In [1]: import numpy as np

In [2]: import numpy.linalg as la

In [3]: np.set_printoptions(precision=1, suppress=True, linewidth=200, sign=" ")

In [4]: def rnd(a):
   ...:     return np.round(a, 1) + 0
   ...: 

In [5]: K = np.loadtxt("mat.csv", delimiter=",")

In [6]: K
Out[6]: 
array([[-1.5,  1.4,  0.4,  1.6],
       [-2.1,  1.5,  0. , -1.5],
       [ 0.3, -1.3, -1.2,  0.3],
       [-0.4,  1.1,  1.9, -0.8],
       [-0.3, -0.4, -0.4, -0.1],
       [ 1. ,  0.1, -1.1,  1.1],
       [-0.1, -0.1, -0.9,  1.3],
       [ 0.6, -0.6,  0. , -1. ],
       [-1.8,  0.5, -0.5, -0.6],
       [-1. ,  0.2, -2. , -1.6],
       [-1.7, -0.2,  0.7, -2.6],
       [ 0.7, -1.2,  1.1,  0.7],
       [ 1.1, -0.1,  3.3,  1.9],
       [ 0. ,  1.1, -0.1,  0.6],
       [ 0.1,  1.7,  0.7, -1.5],
       [-1.3,  0. , -1.8,  0.1],
       [-0.4,  0.3,  0.6,  0.9],
       [-2.1, -0.5, -1.3, -0.2],
       [ 0.1, -0.9,  1.5, -1.7],
       [ 0.7, -0.4, -0.2, -0.1],
       [-0.3, -0.6, -1.3, -0.3],
       [ 0.3, -0.6,  0.7,  0.6],
       [-0.5, -1.4,  0.5, -0.5],
       [ 1.4, -0.3,  0.4,  1. ],
       [-0.3,  0.9,  0.3,  0.4],
       [ 0.5,  1.3,  1.1, -1. ],
       [ 1.1,  0.7,  1.3,  0.2],
       [-1. ,  1. , -1.6, -0.7],
       [ 0.1, -0.8,  0.2,  0.1],
       [ 0.2, -0.2,  1.4, -0.7],
       [ 0.2, -0.9,  0.7, -1.9],
       [ 2.3, -0.8, -0.3, -0.2],
       [-0.4,  0.8,  0.1,  0. ],
       [-0.7,  1.7, -0.5, -0.8],
       [-0.5, -0.9, -1.4, -0.3],
       [-0.4,  0.9,  2. ,  1. ],
       [ 0.6, -0.3, -0.7, -0.4],
       [-1.6,  1.4, -0.5, -0.3],
       [-0.9,  0.1,  0.5,  0.1],
       [ 0.8, -1.6,  0.7, -0.2]])

In [7]: Xs = K - K.mean(axis=0)

In [8]: V = la.svd(Xs)[2][:3]

In [9]: B = Xs - Xs @ V.T @ V

In [10]: rnd(np.diag(V.T @ V))
Out[10]: array([ 0.5,  0.6,  0.9,  0.9])

In [11]: print(rnd(la.norm(B) / la.norm(Xs)))
0.3

In [12]: rnd((Xs @ V.T).std(axis=0))
Out[12]: array([ 1.3,  1. ,  0.9])

In [13]: th = np.radians(72)

In [14]: R = np.eye(4)

In [15]: R[2, 2] = R[0, 0] = np.cos(th)

In [16]: R[2, 0], R[0, 2] = -np.sin(th), np.sin(th)

In [17]: rnd(R)
Out[17]: 
array([[ 0.3,  0. ,  1. ,  0. ],
       [ 0. ,  1. ,  0. ,  0. ],
       [-1. ,  0. ,  0.3,  0. ],
       [ 0. ,  0. ,  0. ,  1. ]])

In [18]: B = K @ R.T

In [19]: np.allclose(la.norm(K, axis=1), la.norm(B, axis=1))
Out[19]: True

In [20]: rnd(la.det(R)), rnd(np.trace(R))
Out[20]: (np.float64(1.0), np.float64(2.6))
